$ python -q
>>> import numpy as np
>>> import numpy.linalg as la
>>> np.set_printoptions(precision=2, suppress=True, linewidth=200)
>>> A = np.load("m.npy")
>>> print(A)
[[ -0.5   0.1  -0.4  -3.   -0.2]
 [  0.6  -0.4   1.6   5.   -0.5]
 [  1.2  -0.3  -1.5 -15.    1.5]
 [ -1.5   1.2  -0.3   3.    0.9]]
>>> # column 3 dominates
>>> f, v = A[2], A[0]
>>> f @ v
np.float64(44.67)
>>> pr = (f @ v) / (f @ f) * f
>>> v - pr
array([-0.73,  0.16, -0.11, -0.1 , -0.49])
>>> print(la.matrix_rank(np.outer(f, v)))
1
>>> np.outer(f, v)
array([[-0.6 ,  0.12, -0.48, -3.6 , -0.24],
       [ 0.15, -0.03,  0.12,  0.9 ,  0.06],
       [ 0.75, -0.15,  0.6 ,  4.5 ,  0.3 ],
       [ 7.5 , -1.5 ,  6.  , 45.  ,  3.  ],
       [-0.75,  0.15, -0.6 , -4.5 , -0.3 ]])
>>> J = np.load("mat.npy")
>>> print(J)
[[  9  -7   1  -3   4   5  -9   2   1]
 [ -9   0  -4  -9  -9  -1  -2   2  -5]
 [  2  -2  -8  -2  -1  -6   0   0   6]
 [  5  -5   6   7   4  -3   7   2   9]
 [ -8  -8   1   5   9  -7   9   7  -6]
 [-36  -7 -19 -48 -41   0 -19  12 -24]]
>>> # row 5 dominates
>>> np.abs(np.diag(la.qr(J)[1])) > 1e-9
array([ True,  True,  True,  True,  True, False])
>>> print(round(np.trace(la.pinv(J) @ J), 2))
5.0
>>> x0 = np.array([4, -9, 7, -3, -5, -9, 7, -1, -6])
>>> a = np.maximum(J @ x0, 0)
>>> np.maximum(J @ (3 * x0), 0)
array([  0,  93,   0, 258, 426, 402])
>>> U, s, vt = la.svd(J)
>>> vecs = vt[:(s > 1e-8).sum()]
>>> rng = np.random.default_rng(9561)
>>> x0 = J[1] + 4 * J[3] + rng.integers(2) * np.eye(9)[7]
>>> x0
array([ 11., -20.,  20.,  19.,   7., -13.,  26.,  11.,  31.])
>>> np.diag(vecs.T @ vecs)
array([0.56, 0.67, 0.75, 0.43, 0.68, 0.42, 0.52, 0.27, 0.69])
>>> print(np.allclose(vecs.T @ vecs @ x0, x0))
False
>>> x0 = np.array([-1, 2, 2, -3, -1])
>>> a = np.maximum(A @ x0, 0)
>>> np.maximum(A @ x0, 0) - np.maximum(-A @ x0, 0)
array([  9.1, -12.7,  38.7,  -6.6])
>>> A.T @ a
array([  41.89,  -10.7 ,  -61.69, -607.8 ,   56.23])
>>> np.flatnonzero(a > 1e-9)
array([0, 2])
>>> out = J / np.sqrt((J ** 2).mean(axis=1, keepdims=True))
>>> la.matrix_rank(out) == la.matrix_rank(J)
np.True_
>>> la.matrix_rank(J - J.mean(axis=1, keepdims=True))
np.int64(5)
>>> data = np.array([[5.0, 3.0, 0.0, 0.0],
...     [3.0, -1.0, 3.0, 0.0],
...     [0.0, 3.0, -4.0, 3.0],
...     [0.0, 0.0, 3.0, 0.0]])
>>> lab = rng.permutation(4)
>>> lab
array([0, 3, 2, 1])
>>> out = data[lab][:, lab]
>>> np.allclose(out, data)
False
>>> out
array([[ 5.,  0.,  0.,  3.],
       [ 0.,  0.,  3.,  0.],
       [ 0.,  3., -4.,  3.],
       [ 3.,  0.,  3., -1.]])
>>> np.diag(out)
array([ 5.,  0., -4., -1.])
>>> U, s, vt = la.svd(out, full_matrices=False)
>>> print(np.cumsum(s ** 2) / np.sum(s ** 2))
[0.51 0.94 0.98 1.  ]
>>> np.round(U.T @ U, 2) + 0
array([[1., 0., 0., 0.],
       [0., 1., 0., 0.],
       [0., 0., 1., 0.],
       [0., 0., 0., 1.]])
>>> s / s[0]
array([1.  , 0.92, 0.29, 0.2 ])
>>> print(np.round(vt @ vt.T, 2) + 0)
[[1. 0. 0. 0.]
 [0. 1. 0. 0.]
 [0. 0. 1. 0.]
 [0. 0. 0. 1.]]
>>> np.allclose(U * s @ vt, out)
True
>>> np.round(np.sqrt((s ** 2).sum()), 2), np.round(la.norm(out), 2)
(np.float64(9.8), np.float64(9.8))
>>> w, vecs = la.eig(data)
>>> print(np.round(np.prod(w), 2))
126.0
>>> np.round(data @ vecs[:, 0] - w[0] * vecs[:, 0], 2) + 0
array([0., 0., 0., 0.])
>>> C2 = data.T @ data
>>> print(la.svd(data, compute_uv=False) ** 2)
[49.   41.03  4.    1.97]
>>> print(C2)
[[ 34.  12.   9.   0.]
 [ 12.  19. -15.   9.]
 [  9. -15.  34. -12.]
 [  0.   9. -12.   9.]]
>>> la.eigvalsh(C2)[::-1]
array([49.  , 41.03,  4.  ,  1.97])
>>> print(np.trace(C2), (data ** 2).sum())
96.0 96.0
>>> out = np.array([[0, 3], [-2, 3]])
>>> X = np.tile(out, (2, 2))
>>> print(X)
[[ 0  3  0  3]
 [-2  3 -2  3]
 [ 0  3  0  3]
 [-2  3 -2  3]]
>>> la.matrix_rank(X, rtol=0.1)
np.int64(2)
>>> print([round(float(x), 2) for x in la.svd(X, compute_uv=False)[:3]])
[8.99, 2.67, 0.0]
>>> round(float(la.norm(X, 2) / la.norm(X)), 2)
0.96
>>> la.cond(X) > 100
np.True_
>>> feats = np.array([[-1, 1, -2], [-2, -1, 1], [1, -2, -1]])
>>> lab = rng.permutation(3)
>>> lab
array([1, 0, 2])
>>> out = feats[lab][:, lab]
>>> np.diag(out)
array([-1, -1, -1])
>>> np.sort(np.abs(la.eigvals(out)))
array([2.  , 2.65, 2.65])
>>> round(float(la.det(out)), 2), np.round(la.det(feats[lab]), 2)
(-14.0, np.float64(14.0))
>>> np.allclose(out, feats)
False
>>> x0 = np.array([1, -1, 1])
>>> rhs = feats @ x0
>>> print(rhs)
[-4  0  2]
>>> print(la.solve(feats, rhs + feats[:, 0]))
[ 2. -1.  1.]
>>> np.round(la.solve(feats.T, feats[1]), 2) + 0
array([0., 1., 0.])
>>> x0 = np.array([-3, -1, 3])
>>> print(la.norm(feats @ x0) <= la.norm(feats, 2) * la.norm(x0) + 1e-9)
True
>>> print(feats @ np.ones(3))
[-2. -2. -2.]
>>> print((feats * x0).sum(axis=1))
[-4 10 -4]
>>> feats @ np.eye(3)[2]
array([-2.,  1., -1.])
>>> print((feats @ x0).argmax())
1
>>> feats @ x0
array([-4, 10, -4])
>>> out = np.array([[-8, -1, -7, 5, 9, -1, -2]])
>>> E = out.T @ out
>>> E
array([[ 64,   8,  56, -40, -72,   8,  16],
       [  8,   1,   7,  -5,  -9,   1,   2],
       [ 56,   7,  49, -35, -63,   7,  14],
       [-40,  -5, -35,  25,  45,  -5, -10],
       [-72,  -9, -63,  45,  81,  -9, -18],
       [  8,   1,   7,  -5,  -9,   1,   2],
       [ 16,   2,  14, -10, -18,   2,   4]])
>>> w, vecs = la.eigh(E)
>>> np.round(vecs.T @ E @ vecs, 2) + 0
array([[  0.,   0.,   0.,   0.,   0.,   0.,   0.],
       [  0.,   0.,   0.,   0.,   0.,   0.,   0.],
       [  0.,   0.,   0.,   0.,   0.,   0.,   0.],
       [  0.,   0.,   0.,   0.,   0.,   0.,   0.],
       [  0.,   0.,   0.,   0.,   0.,   0.,   0.],
       [  0.,   0.,   0.,   0.,   0.,   0.,   0.],
       [  0.,   0.,   0.,   0.,   0.,   0., 225.]])
>>> np.round(vecs.T @ vecs, 2) + 0
array([[1., 0., 0., 0., 0., 0., 0.],
       [0., 1., 0., 0., 0., 0., 0.],
       [0., 0., 1., 0., 0., 0., 0.],
       [0., 0., 0., 1., 0., 0., 0.],
       [0., 0., 0., 0., 1., 0., 0.],
       [0., 0., 0., 0., 0., 1., 0.],
       [0., 0., 0., 0., 0., 0., 1.]])
>>> print(np.round(la.eigvalsh(E @ E), 2) + 0)
[    0.     0.     0.     0.     0.     0. 50625.]
>>> (w > 1e-8).sum(), (w < -1e-8).sum()
(np.int64(1), np.int64(0))
>>> la.lstsq(E[:-1].T, E[-1])[2]
np.int32(1)
>>> round(float(np.trace(la.pinv(E) @ E)), 2)
1.0
>>> np.allclose(E[:-1].T @ la.lstsq(E[:-1].T, E[-1])[0], E[-1])
True
>>> w, vecs = la.eigh(E)
>>> x0 = np.array([1, 2, 0, 0, 0, 1, 1])
>>> print(x0 @ E @ x0)
169
>>> np.abs(E).sum(axis=1).max(), np.round(np.abs(w).max(), 2)
(np.int64(297), np.float64(225.0))
>>> round(float(x0 @ E @ x0 / (x0 @ x0)), 2), round(float(w[0]), 2), round(w[-1], 2)
(24.14, -0.0, np.float64(225.0))
>>> (np.sign(vecs[:, -1].round(6)) == np.sign(vecs[0, -1].round(6))).astype(int)
array([1, 1, 1, 0, 0, 1, 1])
>>> U, s, vt = la.svd(E)
>>> vecs = vt[:(s > 1e-8).sum()]
>>> x0 = E[4] + 2 * E[3] + rng.integers(2) * np.eye(7)[1]
>>> x0
array([-152.,  -18., -133.,   95.,  171.,  -19.,  -38.])
>>> np.round(la.norm(x0 - vecs.T @ vecs @ x0), 2)
np.float64(1.0)
>>> la.matrix_rank(np.vstack([E, x0]))
np.int64(2)
>>> np.round(vecs.T @ vecs, 2) + 0
array([[ 0.28,  0.04,  0.25, -0.18, -0.32,  0.04,  0.07],
       [ 0.04,  0.  ,  0.03, -0.02, -0.04,  0.  ,  0.01],
       [ 0.25,  0.03,  0.22, -0.16, -0.28,  0.03,  0.06],
       [-0.18, -0.02, -0.16,  0.11,  0.2 , -0.02, -0.04],
       [-0.32, -0.04, -0.28,  0.2 ,  0.36, -0.04, -0.08],
       [ 0.04,  0.  ,  0.03, -0.02, -0.04,  0.  ,  0.01],
       [ 0.07,  0.01,  0.06, -0.04, -0.08,  0.01,  0.02]])
>>> print(E @ E)
[[ 14400   1800  12600  -9000 -16200   1800   3600]
 [  1800    225   1575  -1125  -2025    225    450]
 [ 12600   1575  11025  -7875 -14175   1575   3150]
 [ -9000  -1125  -7875   5625  10125  -1125  -2250]
 [-16200  -2025 -14175  10125  18225  -2025  -4050]
 [  1800    225   1575  -1125  -2025    225    450]
 [  3600    450   3150  -2250  -4050    450    900]]
>>> round(np.abs(la.eigvals(E)).max(), 2)
np.float64(225.0)
>>> np.allclose(E, E.T)
True
>>> f = np.array([9, -4, 8]) + 0.5
>>> K = np.eye(3) - 2 * np.outer(f, f) / (f @ f)
>>> K
array([[-0.03,  0.38, -0.92],
       [ 0.38,  0.86,  0.34],
       [-0.92,  0.34,  0.17]])
>>> w, vecs = la.eigh(K)
>>> la.eigvalsh(K @ K)
array([1., 1., 1.])
>>> la.svd(K, compute_uv=False)
array([1., 1., 1.])
>>> (w > 1e-8).sum(), (w < -1e-8).sum()
(np.int64(2), np.int64(1))
>>> print(la.eigvalsh(K + 3 * np.eye(3)))
[2. 4. 4.]
>>> print(round(np.abs(la.eigvals(K)).max(), 2))
1.0
>>> np.allclose(K @ K.T, K.T @ K)
True
>>> np.round(la.matrix_power(K, 2), 2) + 0
array([[1., 0., 0.],
       [0., 1., 0.],
       [0., 0., 1.]])
>>> np.round(K @ K, 2) + 0
array([[1., 0., 0.],
       [0., 1., 0.],
       [0., 0., 1.]])
>>> mat = np.load("w.npy")
>>> mat
array([[ 3,  0,  0,  0],
       [-4, -4,  0,  0],
       [ 0,  0,  3,  0],
       [ 0,  0, -4, -4]])
>>> out = feats / la.norm(feats, axis=1, keepdims=True)
>>> C2 = out @ out.T
>>> C2[0]
array([ 1.  , -0.17, -0.17])
>>> (np.abs(C2) > 0.9).astype(int)
array([[1, 0, 0],
       [0, 1, 0],
       [0, 0, 1]])
>>> (C2 - 2 * np.eye(3)).round(6).argmax(axis=1)
array([1, 0, 0])
>>> np.poly(mat)
array([  1.,   2., -23., -24., 144.])
>>> np.einsum("ij,ji->", mat, mat)
np.int64(50)
>>> round(float(la.det(mat.T)), 2)
144.0
>>> np.round(la.eigvals(mat).sum().real, 2)
np.float64(-2.0)
>>> Q, vecs = la.qr(mat[:, :2])[0], la.qr(mat[:, 2:])[0]
>>> s = la.svd(Q.T @ vecs, compute_uv=False)
>>> np.degrees(np.arccos(s.clip(0, 1)))
array([90., 90.])
